% python3 -q
>>> import numpy as np
>>> np.set_printoptions(precision=2, suppress=True, linewidth=100)
>>> def rd(a):
...     return np.round(a, 2) + 0
... 
>>> E = np.array([[9, 1, 2, 3, -3, 3, -1],
...     [1, 25, -1, 3, -2, 2, 3],
...     [0, 1, 11, -3, -1, 2, -3],
...     [-3, 3, 2, 10, 1, 1, -2],
...     [0, 2, 0, -1, -9, -3, 0],
...     [0, 0, 2, 2, -3, -15, 2],
...     [-2, 3, -2, 0, -2, 1, 11]])
>>> rng = np.random.default_rng(437602)
>>> out = E + rng.integers(-2, 3, (7, 1)) @ rng.integers(-2, 3, (1, 7))
>>> print(out)
[[  9   1   1   1  -5   4  -3]
 [  1  25  -2   1  -4   3   1]
 [  0   1  10  -5  -3   3  -5]
 [ -3   3   4  14   5  -1   2]
 [  0   2   1   1  -7  -4   2]
 [  0   0   1   0  -5 -14   0]
 [ -2   3  -1   2   0   0  13]]
>>> print(np.linalg.matrix_rank(out - E, tol=1e-8))
1
>>> print(out - E)
[[ 0  0 -1 -2 -2  1 -2]
 [ 0  0 -1 -2 -2  1 -2]
 [ 0  0 -1 -2 -2  1 -2]
 [ 0  0  2  4  4 -2  4]
 [ 0  0  1  2  2 -1  2]
 [ 0  0 -1 -2 -2  1 -2]
 [ 0  0  1  2  2 -1  2]]
>>> print(rd(np.linalg.svd(out - E, compute_uv=False)))
[11.83  0.    0.    0.    0.    0.    0.  ]
>>> lab = rng.permutation(7)
>>> out = E[:, lab] * rng.choice([-1, 1], 7)
>>> print(out)
[[  1   1   3   3  -2   3  -9]
 [ -3  25   2   3   1   2  -1]
 [  3   1   2  -3 -11   1   0]
 [  2   3   1  10  -2  -1   3]
 [  0   2  -3  -1   0   9   0]
 [ -2   0 -15   2  -2   3   0]
 [-11   3   1   0   2   2   2]]
>>> left, _, Vh = np.linalg.svd(E.T @ out)
>>> print(lab)
[6 1 5 3 2 4 0]
>>> print(rd(np.linalg.lstsq(E, out)[0]))
[[ 0.  0.  0.  0.  0.  0. -1.]
 [ 0.  1.  0.  0.  0.  0.  0.]
 [ 0.  0.  0.  0. -1.  0.  0.]
 [ 0.  0.  0.  1.  0.  0.  0.]
 [ 0.  0.  0.  0.  0. -1.  0.]
 [ 0.  0.  1.  0.  0.  0.  0.]
 [-1.  0.  0.  0.  0.  0.  0.]]
>>> blk = np.stack([E, -2 * E, E[::-1]])
>>> print(np.einsum("bij,cij->bc", blk, blk))
[[ 1524 -3048    74]
 [-3048  6096  -148]
 [   74  -148  1524]]
>>> print(np.linalg.matrix_rank(blk))
[7 7 7]
